% python3 -q
>>> import numpy as np
>>> np.set_printoptions(suppress=True, linewidth=160)
>>> F = np.loadtxt("case15.csv", delimiter=",")
>>> F
array([[-0.3, -0.3, -0.3, -8. , -0.1, -1. ,  0.4,  1.1, -0.3,  0.9,  0.8,  0.8, -0.5],
       [-0.7,  0.3,  0.2,  0. ,  0.7,  0.8, -0.2, -0.3, -0.5,  0.1, -0.3, -0.4,  1.4],
       [-0.2, -0.2,  0.9,  0. , -0.7,  0.3,  2.1,  1.2,  2. , -0.9,  0.1, -0.8,  1.3],
       [-1.4,  1.1, -0.9, -3.5, -0.8, -0.4,  0.6,  0.3, -0.8, -1.5, -0.4,  0.4,  0.6],
       [ 0.7,  0.6,  0.5,  6.5, -0.7,  0.3,  0.8,  0.4,  1.4, -0.7, -1.5,  1.7, -0.1],
       [ 0. ,  1. ,  0.7,  7.5,  0.1,  0. , -1.5, -1.1, -0.2, -1.2, -0.7,  0.3,  1.6],
       [ 0.3,  2. ,  0.5, -0.5,  1.6,  0.9, -0.8, -0.8,  1.2, -1.1, -0.4, -0.6, -0.8],
       [ 0.6, -0.4, -1.5, -8. , -0.4,  0.2, -0.3, -0.9, -0.3, -2. , -1.6, -1.1, -1.4],
       [ 1.2,  0.6, -1.9, -2. ,  0.8, -0.1, -0.1,  0.8, -0.5, -0.1,  0.7,  0.7,  0.2]])
>>> vec = np.array([1, 6, 3, 1, 0, 9, 3, 9, 2, 0, 5, 5, 6])
>>> a = np.maximum(F @ vec, 0)
>>> np.round(np.maximum(F @ (3 * vec), 0), 2)
array([ 0. , 28.5, 88.2,  5.7, 72.6, 25.2, 13.2,  0. , 30.9])
>>> a.round(2)
array([ 0. ,  9.5, 29.4,  1.9, 24.2,  8.4,  4.4,  0. , 10.3])
>>> F * (a > 1e-9)[:, None]
array([[-0. , -0. , -0. , -0. , -0. , -0. ,  0. ,  0. , -0. ,  0. ,  0. ,  0. , -0. ],
       [-0.7,  0.3,  0.2,  0. ,  0.7,  0.8, -0.2, -0.3, -0.5,  0.1, -0.3, -0.4,  1.4],
       [-0.2, -0.2,  0.9,  0. , -0.7,  0.3,  2.1,  1.2,  2. , -0.9,  0.1, -0.8,  1.3],
       [-1.4,  1.1, -0.9, -3.5, -0.8, -0.4,  0.6,  0.3, -0.8, -1.5, -0.4,  0.4,  0.6],
       [ 0.7,  0.6,  0.5,  6.5, -0.7,  0.3,  0.8,  0.4,  1.4, -0.7, -1.5,  1.7, -0.1],
       [ 0. ,  1. ,  0.7,  7.5,  0.1,  0. , -1.5, -1.1, -0.2, -1.2, -0.7,  0.3,  1.6],
       [ 0.3,  2. ,  0.5, -0.5,  1.6,  0.9, -0.8, -0.8,  1.2, -1.1, -0.4, -0.6, -0.8],
       [ 0. , -0. , -0. , -0. , -0. ,  0. , -0. , -0. , -0. , -0. , -0. , -0. , -0. ],
       [ 1.2,  0.6, -1.9, -2. ,  0.8, -0.1, -0.1,  0.8, -0.5, -0.1,  0.7,  0.7,  0.2]])
>>> B = F / np.linalg.norm(F, axis=1)
Traceback (most recent call last):
  File "<python-input-9>", line 1, in <module>
    B = F / np.linalg.norm(F, axis=1)
        ~~^~~~~~~~~~~~~~~~~~~~~~~~~~~
ValueError: operands could not be broadcast together with shapes (9,13) (9,) 
>>> B = F / np.linalg.norm(F, axis=1, keepdims=True)
>>> cov = B @ B.T
>>> np.argwhere(np.triu(np.abs(cov) > 0.95, 1))
array([[0, 5]])
>>> np.round(np.linalg.norm(B, axis=1), 2)
array([1., 1., 1., 1., 1., 1., 1., 1., 1.])
>>> print((cov - 2 * np.eye(9)).round(6).argmax(axis=1))
[7 5 4 7 5 4 7 0 0]
>>> t = np.radians(120)
>>> Rm = np.eye(13)
>>> Rm[6, 6] = Rm[0, 0] = np.cos(t)
>>> Rm[6, 0], Rm[0, 6] = -np.sin(t), np.sin(t)
>>> B = F @ Rm.T
>>> np.round(np.linalg.svd(F, compute_uv=False), 2), np.round(np.linalg.svd(B, compute_uv=False), 2)
(array([15.9 ,  4.77,  4.21,  3.28,  3.21,  2.88,  2.09,  1.25,  1.14]), array([15.9 ,  4.77,  4.21,  3.28,  3.21,  2.88,  2.09,  1.25,  1.14]))
>>> print(np.allclose(np.linalg.norm(F, axis=1), np.linalg.norm(B, axis=1)))
True
>>> X = np.loadtxt("test7.csv", delimiter=",")
>>> X
array([[-4., -4.,  1.,  2.],
       [-1., -3.,  0.,  3.],
       [ 0.,  0., -5., -3.],
       [ 0.,  0.,  1.,  0.]])
>>> rng = np.random.default_rng(33276)
>>> lab = rng.permutation(4)
>>> lab
array([1, 2, 3, 0])
>>> B = X[lab][:, lab]
>>> np.round(np.sort(np.abs(np.linalg.eigvals(B))), 2)
array([0.7 , 1.44, 4.3 , 5.56])
>>> np.allclose(B, X)
False
>>> print(np.round(np.linalg.norm(X, axis=0), 2))
[4.12 5.   5.2  4.69]
>>> np.linalg.norm(X, axis=1).argmax()
np.int64(0)
>>> print(np.round(np.linalg.norm(X) ** 2 / np.linalg.norm(X, 2) ** 2, 2))
1.52
>>> round(float(np.linalg.norm(X, 1)), 2), round(float(np.linalg.norm(X, np.inf)), 2)
(8.0, 11.0)
>>> round(np.linalg.norm(X[0], 1), 2), round(float(np.linalg.norm(X[0], np.inf)), 2)
(np.float64(11.0), 4.0)
>>> round(float(np.linalg.norm(X[0] - X[2])), 2)
9.64
>>> hat = np.triu(np.array([[0, 1, 2, 0], [-2, 2, 2, -2], [1, -2, -1, 1], [0, -2, -2, 0]]), 1) + np.eye(4)
>>> B = hat @ X @ np.linalg.inv(hat)
>>> np.trace(B), np.trace(X)
(np.float64(-12.0), np.float64(-12.0))
>>> print(B)
[[ -5.  -2.   5. -10.]
 [ -1.  -2.  -6.  -1.]
 [  0.   0.  -4.   1.]
 [  0.   0.   1.  -1.]]
>>> blk = np.stack([X, 4 * X, X[::-1]])
>>> np.linalg.matrix_rank(blk.reshape(3, -1))
np.int64(2)
>>> np.round(np.linalg.norm(blk, axis=(1, 2)), 2)
array([ 9.54, 38.16,  9.54])
>>> print(np.einsum("bij,cij->bc", blk, blk))
[[  91.  364.  -16.]
 [ 364. 1456.  -64.]
 [ -16.  -64.   91.]]
>>> arr = np.loadtxt("out6.csv", delimiter=",")
>>> arr
array([[-2.,  1.,  4.,  3.,  0.],
       [-5.,  3., -4.,  0.,  0.],
       [ 1.,  5., -2., -3.,  0.],
       [-2.,  5.,  3., -3.,  0.],
       [ 0.,  0.,  0.,  0.,  5.]])
>>> vec = np.array([5, 7, 6, 7])
>>> y = X @ vec
>>> y
array([-28.,  -5., -51.,   6.])
>>> np.round(np.linalg.solve(X, X[:, 0]), 2)
array([ 1., -0., -0., -0.])
>>> M = np.load("x.npy")
>>> print(M)
[[2. 1. 0. 1. 1. 0. 1. 0. 0. 0.]
 [3. 0. 3. 3. 3. 1. 2. 0. 0. 0.]
 [1. 3. 2. 2. 1. 1. 2. 0. 0. 0.]
 [1. 3. 1. 3. 0. 0. 3. 0. 0. 0.]
 [2. 0. 0. 3. 2. 2. 2. 0. 0. 0.]
 [1. 3. 0. 2. 1. 0. 2. 0. 0. 0.]
 [3. 3. 0. 0. 3. 1. 3. 0. 0. 0.]
 [0. 0. 0. 0. 0. 0. 0. 7. 3. 5.]
 [0. 0. 0. 0. 0. 0. 0. 6. 5. 2.]
 [0. 0. 0. 0. 0. 0. 0. 5. 6. 5.]]
>>> # splits into 2 blocks
>>> lab = rng.permutation(10)
>>> lab
array([5, 4, 8, 2, 6, 7, 3, 0, 1, 9])
>>> B = M[lab][:, lab]
>>> print(np.diag(B))
[0. 2. 5. 2. 3. 7. 3. 2. 0. 5.]
>>> B
array([[0., 1., 0., 0., 2., 0., 2., 1., 3., 0.],
       [2., 2., 0., 0., 2., 0., 3., 2., 0., 0.],
       [0., 0., 5., 0., 0., 6., 0., 0., 0., 2.],
       [1., 1., 0., 2., 2., 0., 2., 1., 3., 0.],
       [1., 3., 0., 0., 3., 0., 0., 3., 3., 0.],
       [0., 0., 3., 0., 0., 7., 0., 0., 0., 5.],
       [0., 0., 0., 1., 3., 0., 3., 1., 3., 0.],
       [0., 1., 0., 0., 1., 0., 1., 2., 1., 0.],
       [1., 3., 0., 3., 2., 0., 3., 3., 0., 0.],
       [0., 0., 6., 0., 0., 5., 0., 0., 0., 5.]])
>>> np.round(np.sort(np.abs(np.linalg.eigvals(B))), 2)
array([ 0.96,  1.81,  1.81,  1.82,  1.82,  2.42,  2.42,  2.63, 11.03, 14.67])
>>> print(np.allclose(B, M))
False
>>> round(float(np.linalg.norm(M[4], 1)), 2), round(np.linalg.norm(M[4], np.inf), 2)
(11.0, np.float64(3.0))
>>> M[4] @ M[5]
np.float64(14.0)
>>> round(float(np.linalg.norm(M[4] - M[5])), 2)
4.0
>>> np.round(np.linalg.norm(M, axis=1), 2)
array([2.83, 6.4 , 4.9 , 5.39, 5.  , 4.36, 6.08, 9.11, 8.06, 9.27])
>>> (M - M.T) / 2
array([[ 0. , -1. , -0.5,  0. , -0.5, -0.5, -1. ,  0. ,  0. ,  0. ],
       [ 1. ,  0. ,  0. ,  0. ,  1.5, -1. , -0.5,  0. ,  0. ,  0. ],
       [ 0.5,  0. ,  0. ,  0.5,  0.5,  0.5,  1. ,  0. ,  0. ,  0. ],
       [ 0. ,  0. , -0.5,  0. , -1.5, -1. ,  1.5,  0. ,  0. ,  0. ],
       [ 0.5, -1.5, -0.5,  1.5,  0. ,  0.5, -0.5,  0. ,  0. ,  0. ],
       [ 0.5,  1. , -0.5,  1. , -0.5,  0. ,  0.5,  0. ,  0. ,  0. ],
       [ 1. ,  0.5, -1. , -1.5,  0.5, -0.5,  0. ,  0. ,  0. ,  0. ],
       [ 0. ,  0. ,  0. ,  0. ,  0. ,  0. ,  0. ,  0. , -1.5,  0. ],
       [ 0. ,  0. ,  0. ,  0. ,  0. ,  0. ,  0. ,  1.5,  0. , -2. ],
       [ 0. ,  0. ,  0. ,  0. ,  0. ,  0. ,  0. ,  0. ,  2. ,  0. ]])
>>> print((M + M.T) / 2)
[[2.  2.  0.5 1.  1.5 0.5 2.  0.  0.  0. ]
 [2.  0.  3.  3.  1.5 2.  2.5 0.  0.  0. ]
 [0.5 3.  2.  1.5 0.5 0.5 1.  0.  0.  0. ]
 [1.  3.  1.5 3.  1.5 1.  1.5 0.  0.  0. ]
 [1.5 1.5 0.5 1.5 2.  1.5 2.5 0.  0.  0. ]
 [0.5 2.  0.5 1.  1.5 0.  1.5 0.  0.  0. ]
 [2.  2.5 1.  1.5 2.5 1.5 3.  0.  0.  0. ]
 [0.  0.  0.  0.  0.  0.  0.  7.  4.5 5. ]
 [0.  0.  0.  0.  0.  0.  0.  4.5 5.  4. ]
 [0.  0.  0.  0.  0.  0.  0.  5.  4.  5. ]]
>>> M.inv()
Traceback (most recent call last):
  File "<python-input-66>", line 1, in <module>
    M.inv()
    ^^^^^
AttributeError: 'numpy.ndarray' object has no attribute 'inv'
>>> print(round(float(np.abs(np.linalg.eigvals(M)).max()), 2))
14.67
>>> np.linalg.determinant(M)
Traceback (most recent call last):
  File "<python-input-68>", line 1, in <module>
    np.linalg.determinant(M)
    ^^^^^^^^^^^^^^^^^^^^^
AttributeError: module 'numpy.linalg' has no attribute 'determinant'
